% python3 -q
>>> import numpy as np
>>> np.set_printoptions(suppress=True, linewidth=120)
>>> K = np.loadtxt("arr.csv", delimiter=",")
>>> K
array([[  8.,   4.,  12.,   8.,  -4.,  14.],
       [  4.,  34.,  14., -20.,  30.,  11.],
       [ 12.,  14.,  20.,   6.,   2.,  22.],
       [  8., -20.,   6.,  26., -28.,  11.],
       [ -4.,  30.,   2., -28.,  34.,  -3.],
       [ 14.,  11.,  22.,  11.,  -3.,  25.]])
>>> # symmetric
>>> np.linalg.lstsq(K[:-1].T, K[-1])[2]
np.int32(2)
>>> np.round(K @ np.linalg.pinv(K) @ K, 1)
array([[  8.,   4.,  12.,   8.,  -4.,  14.],
       [  4.,  34.,  14., -20.,  30.,  11.],
       [ 12.,  14.,  20.,   6.,   2.,  22.],
       [  8., -20.,   6.,  26., -28.,  11.],
       [ -4.,  30.,   2., -28.,  34.,  -3.],
       [ 14.,  11.,  22.,  11.,  -3.,  25.]])
>>> print(np.allclose(K[:-1].T @ np.linalg.lstsq(K[:-1].T, K[-1])[0], K[-1]))
True
>>> np.unique(K.round(6), axis=0).shape
(6, 6)
>>> th = np.radians(45)
>>> R = np.eye(6)
>>> R[5, 5] = R[3, 3] = np.cos(th)
>>> R[5, 3], R[3, 5] = -np.sin(th), np.sin(th)
>>> R.round(1)
array([[ 1. ,  0. ,  0. ,  0. ,  0. ,  0. ],
       [ 0. ,  1. ,  0. ,  0. ,  0. ,  0. ],
       [ 0. ,  0. ,  1. ,  0. ,  0. ,  0. ],
       [ 0. ,  0. ,  0. ,  0.7,  0. ,  0.7],
       [ 0. ,  0. ,  0. ,  0. ,  1. ,  0. ],
       [ 0. ,  0. ,  0. , -0.7,  0. ,  0.7]])
>>> out = K @ R.T
>>> print(np.round(np.linalg.det(R), 1), np.round(np.trace(R), 1))
1.0 5.4
>>> round(float(np.linalg.det(K)), 1)
0.0
>>> np.allclose(K @ K.T, K.T @ K)
True
>>> print(round(float(np.abs(np.linalg.eigvals(K)).max()), 1))
84.8
>>> E = np.load("dump.npy")
>>> E
array([[0, 4, 3, 0, 5, 3, 1, 4, 1, 5, 4],
       [0, 0, 5, 3, 0, 2, 3, 1, 2, 1, 4],
       [0, 0, 0, 3, 4, 5, 5, 2, 4, 2, 4],
       [0, 0, 0, 0, 1, 0, 3, 0, 5, 0, 4],
       [0, 0, 0, 0, 0, 3, 1, 4, 0, 3, 5],
       [0, 0, 0, 0, 0, 0, 0, 4, 0, 1, 2],
       [0, 0, 0, 0, 0, 0, 0, 4, 2, 4, 2],
       [0, 0, 0, 0, 0, 0, 0, 0, 5, 0, 4],
       [0, 0, 0, 0, 0, 0, 0, 0, 0, 3, 5],
       [0, 0, 0, 0, 0, 0, 0, 0, 0, 0, 0],
       [0, 0, 0, 0, 0, 0, 0, 0, 0, 0, 0]])
>>> # triangular, det is the product of the diagonal
>>> np.argsort(-np.linalg.norm(E, axis=0).round(6), kind="stable")[:3]
array([10,  8,  7])
>>> [round(float(x), 1) for x in np.linalg.svd(E, compute_uv=False)[:3]]
[18.7, 8.8, 6.9]
>>> np.round(np.sort(np.linalg.eigvals(E)), 1)
array([0., 0., 0., 0., 0., 0., 0., 0., 0., 0., 0.])
>>> [int(np.linalg.matrix_rank(np.linalg.matrix_power(E, p))) for p in range(1, 12)]
[9, 7, 6, 5, 4, 3, 2, 1, 0, 0, 0]
>>> print(np.prod(np.diag(E)), np.round(np.linalg.det(E), 1))
0 0.0
>>> try:
...     np.linalg.inv(E)
... except np.linalg.LinAlgError as e:
...     print(e)
... 
Singular matrix
>>> arr = np.load("mat.npy")
>>> arr
array([[-2,  1, -2,  1, -2,  1],
       [-2,  1, -2,  1, -2,  1],
       [ 2,  1,  2,  1,  2,  1],
       [-2,  1, -2,  1, -2,  1],
       [-2,  1, -2,  1, -2,  1],
       [ 2,  1,  2,  1,  2,  1]])
>>> # rows and columns are dependent
>>> rk = np.linalg.matrix_rank(arr)
>>> rk
np.int64(2)
>>> ns = np.linalg.svd(arr)[2][rk:].T
>>> [int(np.linalg.matrix_rank(arr[:i])) for i in range(1, len(arr) + 1)]
[1, 1, 2, 2, 2, 2]
>>> np.round(arr @ ns, 1) + 0
array([[0., 0., 0., 0.],
       [0., 0., 0., 0.],
       [0., 0., 0., 0.],
       [0., 0., 0., 0.],
       [0., 0., 0., 0.],
       [0., 0., 0., 0.]])
>>> np.allclose(arr @ ns, 0)
True
>>> m1 = np.load("sample4.npy")
>>> m1
array([[ 1.,  0.,  0.,  0.,  0.,  0.,  0.,  0.,  0.,  0.,  0.,  0.],
       [ 0., -1.,  0.,  0.,  0.,  0.,  0.,  0.,  0.,  0.,  0.,  0.],
       [ 0.,  0.,  1.,  0.,  0.,  0.,  0.,  0.,  0.,  0.,  0.,  0.],
       [ 0.,  0.,  0.,  1.,  0.,  0.,  0.,  0.,  0.,  0.,  0.,  0.],
       [ 0.,  0.,  0.,  0.,  1.,  0.,  0.,  0.,  0.,  0.,  0.,  0.],
       [ 0.,  0.,  0.,  0.,  0.,  1.,  0.,  0.,  0.,  0.,  0.,  0.],
       [ 0.,  0.,  0.,  0.,  0.,  0.,  1.,  0.,  0.,  0.,  0.,  0.],
       [ 0.,  0.,  0.,  0.,  0.,  0.,  0.,  1.,  0.,  0.,  0.,  0.],
       [ 0.,  0.,  0.,  0.,  0.,  0.,  0.,  0., -1.,  0.,  0.,  0.],
       [ 0.,  0.,  0.,  0.,  0.,  0.,  0.,  0.,  0.,  1.,  0.,  0.],
       [ 0.,  0.,  0.,  0.,  0.,  0.,  0.,  0.,  0.,  0.,  1.,  0.],
       [ 0.,  0.,  0.,  0.,  0.,  0.,  0.,  0.,  0.,  0.,  0.,  1.]])
>>> out = np.linalg.inv(m1)
>>> round(float(np.linalg.slogdet(m1)[0]), 1)
1.0
>>> m1 @ out
array([[1., 0., 0., 0., 0., 0., 0., 0., 0., 0., 0., 0.],
       [0., 1., 0., 0., 0., 0., 0., 0., 0., 0., 0., 0.],
       [0., 0., 1., 0., 0., 0., 0., 0., 0., 0., 0., 0.],
       [0., 0., 0., 1., 0., 0., 0., 0., 0., 0., 0., 0.],
       [0., 0., 0., 0., 1., 0., 0., 0., 0., 0., 0., 0.],
       [0., 0., 0., 0., 0., 1., 0., 0., 0., 0., 0., 0.],
       [0., 0., 0., 0., 0., 0., 1., 0., 0., 0., 0., 0.],
       [0., 0., 0., 0., 0., 0., 0., 1., 0., 0., 0., 0.],
       [0., 0., 0., 0., 0., 0., 0., 0., 1., 0., 0., 0.],
       [0., 0., 0., 0., 0., 0., 0., 0., 0., 1., 0., 0.],
       [0., 0., 0., 0., 0., 0., 0., 0., 0., 0., 1., 0.],
       [0., 0., 0., 0., 0., 0., 0., 0., 0., 0., 0., 1.]])
>>> (np.abs(out) > 1e-9).astype(int)
array([[1, 0, 0, 0, 0, 0, 0, 0, 0, 0, 0, 0],
       [0, 1, 0, 0, 0, 0, 0, 0, 0, 0, 0, 0],
       [0, 0, 1, 0, 0, 0, 0, 0, 0, 0, 0, 0],
       [0, 0, 0, 1, 0, 0, 0, 0, 0, 0, 0, 0],
       [0, 0, 0, 0, 1, 0, 0, 0, 0, 0, 0, 0],
       [0, 0, 0, 0, 0, 1, 0, 0, 0, 0, 0, 0],
       [0, 0, 0, 0, 0, 0, 1, 0, 0, 0, 0, 0],
       [0, 0, 0, 0, 0, 0, 0, 1, 0, 0, 0, 0],
       [0, 0, 0, 0, 0, 0, 0, 0, 1, 0, 0, 0],
       [0, 0, 0, 0, 0, 0, 0, 0, 0, 1, 0, 0],
       [0, 0, 0, 0, 0, 0, 0, 0, 0, 0, 1, 0],
       [0, 0, 0, 0, 0, 0, 0, 0, 0, 0, 0, 1]])
